$ python3 -q
>>> import numpy as np
>>> import numpy.linalg as la
>>> np.set_printoptions(suppress=True, linewidth=160)
>>> rd = lambda a: np.round(a, 3) + 0
>>> X = np.load("out12.npy")
>>> rd(X)
array([[-12.924,  12.084,  -9.325],
       [  9.671, -16.772,  -5.016],
       [  2.792, -13.341, -14.636],
       [ 11.724,  -6.994,  14.617],
       [ -4.668,  14.723,  12.706],
       [-12.446,   9.318, -12.58 ],
       [-12.176,  15.735,  -2.036],
       [  2.487,   8.172,  18.084],
       [-11.114,  16.556,   1.546],
       [  5.321, -15.141, -11.935],
       [-10.918,   4.973, -16.002],
       [  6.85 ,   2.419,  18.634]])
>>> left, sig, vt = la.svd(X, full_matrices=False)
>>> left.shape, sig.shape, vt.shape
((12, 3), (3,), (3, 3))
>>> rd(np.cumsum(sig ** 2) / np.sum(sig ** 2))
array([0.539, 1.   , 1.   ])
>>> (sig > 1e-8).sum()
np.int64(2)
>>> rd(left.T @ X @ vt.T)
array([[50.882,  0.   ,  0.   ],
       [ 0.   , 47.022,  0.   ],
       [ 0.   ,  0.   ,  0.   ]])
>>> rd(np.sqrt((sig ** 2).sum())), rd(la.norm(X))
(np.float64(69.282), np.float64(69.282))
>>> rd(sig / sig[0])
array([1.   , 0.924, 0.   ])
>>> np.allclose(left * sig @ vt, X)
True
>>> np.allclose(X[:-1].T @ la.lstsq(X[:-1].T, X[-1])[0], X[-1])
True
>>> rd(np.trace(la.pinv(X) @ X))
np.float64(2.0)
>>> basis = X[[3, 4]].astype(float)
>>> for _ in range(6):
...     z = la.norm(X[:, None] - basis, axis=-1).argmin(axis=1)
...     basis = np.array([X[z == j].mean(axis=0) for j in range(2)])
... 
>>> z
array([1, 0, 0, 0, 1, 1, 1, 1, 1, 0, 1, 0])
>>> np.bincount(z)
array([5, 7])
>>> rd(basis)
array([[ 7.272, -9.966,  0.333],
       [-8.823, 11.651, -1.087]])
>>> B = np.array([[-6, -3], [-5, 4], [2, 7]])
>>> m1 = np.tile(B, (2, 3))
>>> m1
array([[-6, -3, -6, -3, -6, -3],
       [-5,  4, -5,  4, -5,  4],
       [ 2,  7,  2,  7,  2,  7],
       [-6, -3, -6, -3, -6, -3],
       [-5,  4, -5,  4, -5,  4],
       [ 2,  7,  2,  7,  2,  7]])
>>> B = m1 / la.norm(m1, axis=1, keepdims=True)
>>> gram = B @ B.T
>>> np.argwhere(np.triu(np.abs(gram) > 0.95, 1))
array([[0, 3],
       [1, 4],
       [2, 5]])
>>> rd(gram[3])
array([ 1.   ,  0.419, -0.676,  1.   ,  0.419, -0.676])
>>> rd(gram)
array([[ 1.   ,  0.419, -0.676,  1.   ,  0.419, -0.676],
       [ 0.419,  1.   ,  0.386,  0.419,  1.   ,  0.386],
       [-0.676,  0.386,  1.   , -0.676,  0.386,  1.   ],
       [ 1.   ,  0.419, -0.676,  1.   ,  0.419, -0.676],
       [ 0.419,  1.   ,  0.386,  0.419,  1.   ,  0.386],
       [-0.676,  0.386,  1.   , -0.676,  0.386,  1.   ]])
>>> ev, evecs = la.eigh(gram)
>>> rd(ev.sum()), np.trace(gram)
(np.float64(6.0), np.float64(6.0))
>>> rd(ev)
array([0.   , 0.   , 0.   , 0.   , 2.646, 3.354])
>>> ang = np.deg2rad(72)
>>> J = np.eye(3)
>>> J[np.ix_([1, 2], [1, 2])] = [[np.cos(ang), -np.sin(ang)], [np.sin(ang), np.cos(ang)]]
>>> rd(J)
array([[ 1.   ,  0.   ,  0.   ],
       [ 0.   ,  0.309, -0.951],
       [ 0.   ,  0.951,  0.309]])
>>> left, sig, vt = la.svd(J, full_matrices=False)
>>> rd(sig / sig[0])
array([1., 1., 1.])
>>> left.shape, sig.shape, vt.shape
((3, 3), (3,), (3, 3))
>>> np.allclose(left * sig @ vt, J)
True
>>> (sig > 1e-8).sum()
np.int64(3)
>>> vt @ vt.T
array([[1., 0., 0.],
       [0., 1., 0.],
       [0., 0., 1.]])
>>> rd(left.T @ left)
array([[1., 0., 0.],
       [0., 1., 0.],
       [0., 0., 1.]])
>>> rd(np.sqrt((sig ** 2).sum())), rd(la.norm(J))
(np.float64(1.732), np.float64(1.732))
>>> rd(sig)
array([1., 1., 1.])
>>> mat = np.load("sample15.npy")
>>> mat
array([[18, 15, 19],
       [15, 18, 15],
       [19, 15, 22]])
>>> np.argsort(-la.norm(mat, axis=0).round(6), kind="stable")[:3]
array([2, 0, 1])
>>> [round(float(x), 3) for x in la.svd(mat, compute_uv=False)[:3]]
[52.226, 5.098, 0.676]
>>> la.cond(mat) > 100
np.False_
>>> rd(la.norm(mat, 2) / la.norm(mat))
np.float64(0.995)
>>> Q = mat.astype(float).copy()
>>> for j in range(3):
...     Q[:, j] -= Q[:, :j] @ (Q[:, :j].T @ Q[:, j])
...     Q[:, j] /= la.norm(Q[:, j])
... 
>>> rd(Q.T @ Q)
array([[1., 0., 0.],
       [0., 1., 0.],
       [0., 0., 1.]])
>>> rd(Q.T @ mat)
array([[30.166, 27.348, 32.652],
       [ 0.   ,  5.105, -1.566],
       [ 0.   ,  0.   ,  1.169]])
>>> ev, evecs = la.eigh(mat)
>>> x = np.array([2, 2, 0])
>>> rd(evecs * np.sqrt(ev) @ evecs.T)
array([[3.004, 1.73 , 2.446],
       [1.73 , 3.582, 1.475],
       [2.446, 1.475, 3.72 ]])
>>> rd(evecs * np.maximum(ev, 0) @ evecs.T)
array([[18., 15., 19.],
       [15., 18., 15.],
       [19., 15., 22.]])
>>> (np.sign(evecs[:, -1].round(6)) == np.sign(evecs[0, -1].round(6))).astype(int)
array([1, 1, 1])
>>> ev, evecs = la.eigvalsh(mat)
Traceback (most recent call last):
  File "<python-input-60>", line 1, in <module>
    ev, evecs = la.eigvalsh(mat)
    ^^^^^^^^^
ValueError: too many values to unpack (expected 2)
>>> ev, evecs = la.eigh(mat)
>>> rd(np.abs(evecs[:, -1]))
array([0.577, 0.527, 0.624])
>>> rd(la.eigvalsh(mat + -2 * np.eye(3)))
array([-1.324,  3.098, 50.226])
>>> rd(evecs.T @ mat @ evecs)
array([[ 0.676,  0.   ,  0.   ],
       [ 0.   ,  5.098,  0.   ],
       [ 0.   ,  0.   , 52.226]])
>>> rd(evecs.T @ evecs)
array([[1., 0., 0.],
       [0., 1., 0.],
       [0., 0., 1.]])
>>> B = np.array([[0, -2, 1], [2, -2, -2], [-2, 0, -2]])
>>> np.einsum("ik,kj->ij", mat, B)
array([[ -8, -66, -50],
       [  6, -66, -51],
       [-14, -68, -55]])
>>> la.matrix_rank(np.vstack([mat, B.T]))
np.int64(3)
>>> np.einsum("ik,kj->ji", mat, B)
array([[ -8,   6, -14],
       [-66, -66, -68],
       [-50, -51, -55]])
>>> np.einsum("ij,ij->i", mat, mat)
array([ 910,  774, 1070])
>>> u = np.array([-1, -2, -3, 2, 0]) + 0.5
>>> K = np.eye(5) - 2 * np.outer(u, u) / (u @ u)
>>> rd(K)
array([[ 0.967, -0.098, -0.164,  0.164,  0.033],
       [-0.098,  0.705, -0.492,  0.492,  0.098],
       [-0.164, -0.492,  0.18 ,  0.82 ,  0.164],
       [ 0.164,  0.492,  0.82 ,  0.18 , -0.164],
       [ 0.033,  0.098,  0.164, -0.164,  0.967]])
>>> u = np.array([5, 9])
>>> rd(np.cross(K[0, :3], K[3, :3]))
array([ 0.   , -0.82 ,  0.492])
>>> rd(np.polyval(u, K[0]))
array([13.836,  8.508,  8.18 ,  9.82 ,  9.164])
>>> rd(K[:, 1] @ K[:, 4])
np.float64(0.0)
>>> rd(la.svd(K, compute_uv=False))
array([1., 1., 1., 1., 1.])
>>> rng = np.random.default_rng(21892)
>>> z = rng.permutation(5)
>>> B = K[:, z] * rng.choice([-1, 1], 5)
>>> rd(B)
array([[ 0.164,  0.164, -0.967, -0.098,  0.033],
       [ 0.492,  0.492,  0.098,  0.705,  0.098],
       [ 0.82 , -0.18 ,  0.164, -0.492,  0.164],
       [ 0.18 , -0.82 , -0.164,  0.492, -0.164],
       [-0.164, -0.164, -0.033,  0.098,  0.967]])
>>> left, _, vt = la.svd(K.T @ B)
>>> z
array([3, 2, 0, 1, 4])
>>> M = np.load("x.npy")
>>> rd(M)
array([[-0.921, -2.753,  0.793, -2.207],
       [-2.86 , -3.012,  0.082, -2.918],
       [-3.795, -3.204, -0.194, -3.194],
       [-2.709, -3.185,  0.331, -2.669],
       [ 1.411, -2.77 ,  1.976, -1.024],
       [ 1.484, -2.747,  1.989, -1.011],
       [-3.897, -4.273,  0.825, -2.175],
       [ 1.047, -1.759,  0.783, -2.217],
       [-1.18 , -3.13 ,  1.039, -1.961],
       [-5.408, -4.444,  0.241, -2.759],
       [-6.255, -3.932, -0.695, -3.695],
       [-1.812, -2.728,  0.322, -2.678],
       [-0.25 , -3.019,  1.394, -1.606],
       [ 1.992, -1.374,  0.87 , -2.13 ],
       [-2.667, -2.748, -0.086, -3.086],
       [-2.66 , -3.623,  0.793, -2.207],
       [ 0.781, -3.164,  2.055, -0.945]])
>>> z = M[:, 0] > np.median(M[:, 0])
>>> u = M[z].mean(axis=0) - M[~z].mean(axis=0)
>>> rd(u)
array([4.108, 0.871, 1.183, 1.183])
>>> data = np.array([[-0.2, 0.4, -0.5, -0.8],
...     [-0.3, 1.4, 0.4, -2.9],
...     [-1.2, -0.1, 1.0, 0.3],
...     [-0.2, 0.0, -2.2, -1.4],
...     [-1.6, 0.5, -0.4, -1.3]])
>>> data[0] = data[3] + 0.3 * rng.normal(size=4)
>>> rd(data)
array([[ 0.155,  0.901, -1.994, -1.083],
       [-0.3  ,  1.4  ,  0.4  , -2.9  ],
       [-1.2  , -0.1  ,  1.   ,  0.3  ],
       [-0.2  ,  0.   , -2.2  , -1.4  ],
       [-1.6  ,  0.5  , -0.4  , -1.3  ]])
>>> x = np.array([0, 2, 2, -3])
>>> y = data @ x
>>> rd(la.solve(data.T @ data, data.T @ y))
array([ 0.,  2.,  2., -3.])
>>> rd(la.lstsq(data, y)[0])
array([ 0.,  2.,  2., -3.])
>>> rd(la.pinv(data) @ data)
array([[1., 0., 0., 0.],
       [0., 1., 0., 0.],
       [0., 0., 1., 0.],
       [0., 0., 0., 1.]])
>>> y = y + 0.05 * rng.normal(size=5)
>>> rd(y)
array([ 1.056, 12.299,  0.998, -0.233,  4.065])
>>> c, *_ = la.lstsq(data, y)
>>> rd(c)
array([-0.019,  2.031,  2.013, -2.977])
>>> [round(float(la.norm(la.solve(data.T @ data + lam * np.eye(4), data.T @ y))), 2) for lam in (0, 1, 10, 100)]
[4.13, 3.64, 1.99, 0.41]
